$ python -q
>>> import numpy as np
>>> np.set_printoptions(precision=3, suppress=True, linewidth=120, floatmode="fixed")
>>> rd = lambda a: np.round(a, 3) + 0
>>> A2 = np.array([[1.7], [-0.9], [-0.7]])
>>> Z = np.array([[-1.9, 1.1, 0.8, 0.4]])
>>> F = A2 @ Z
>>> rd(F)
array([[-3.230,  1.870,  1.360,  0.680],
       [ 1.710, -0.990, -0.720, -0.360],
       [ 1.330, -0.770, -0.560, -0.280]])
>>> np.unravel_index(np.abs(F).argmax(), F.shape)
(np.int64(0), np.int64(0))
>>> print(rd(F.sum(axis=1)))
[ 0.680 -0.360 -0.280]
>>> print(rd(np.diff(F, axis=0)))
[[ 4.940 -2.860 -2.080 -1.040]
 [-0.380  0.220  0.160  0.080]]
>>> F.shape
(3, 4)
>>> np.count_nonzero(F)
np.int64(12)
>>> rd(F.sum(axis=0))
array([-0.190,  0.110,  0.080,  0.040])
>>> np.abs(F).max()
np.float64(3.23)
>>> rd(np.linalg.norm(F))
np.float64(4.853)
>>> rd(F.mean(axis=0))
array([-0.063,  0.037,  0.027,  0.013])
>>> M = np.array([[1, -3, 1, 0], [2, -2, 3, 0], [-2, -3, -1, 3]])
>>> M[:, 1] = -3 * M[:, 2]
>>> M
array([[ 1, -3,  1,  0],
       [ 2, -9,  3,  0],
       [-2,  3, -1,  3]])
>>> A2 = M[0, 0] * M[1:] - np.outer(M[1:, 0], M[0])
>>> print(A2)
[[ 0 -3  1  0]
 [ 0 -3  1  3]]
>>> M[:, 0] / M[0, 0]
array([ 1.000,  2.000, -2.000])
>>> np.linalg.matrix_rank(A2), np.linalg.matrix_rank(M)
(np.int64(2), np.int64(3))
>>> A2 = M / np.sqrt((M ** 2).mean(axis=1, keepdims=True))
>>> print(rd(np.linalg.norm(A2, axis=1)))
[2.000 2.000 2.000]
>>> def softmax(z):
...     e = np.exp(z - z.max(axis=-1, keepdims=True))
...     return e / e.sum(axis=-1, keepdims=True)
... 
>>> rd(softmax(M).sum(axis=1))
array([1.000, 1.000, 1.000])
>>> rd(softmax(M[1] + 2))
array([0.259, 0.000, 0.705, 0.035])
>>> rd(softmax(M[1]))
array([0.259, 0.000, 0.705, 0.035])
>>> att = M @ M.T / np.sqrt(4)
>>> softmax(att).round(6).argmax(axis=1)
array([1, 1, 2])
>>> rd(softmax(att))
array([[0.000, 1.000, 0.000],
       [0.000, 1.000, 0.000],
       [0.000, 0.000, 1.000]])
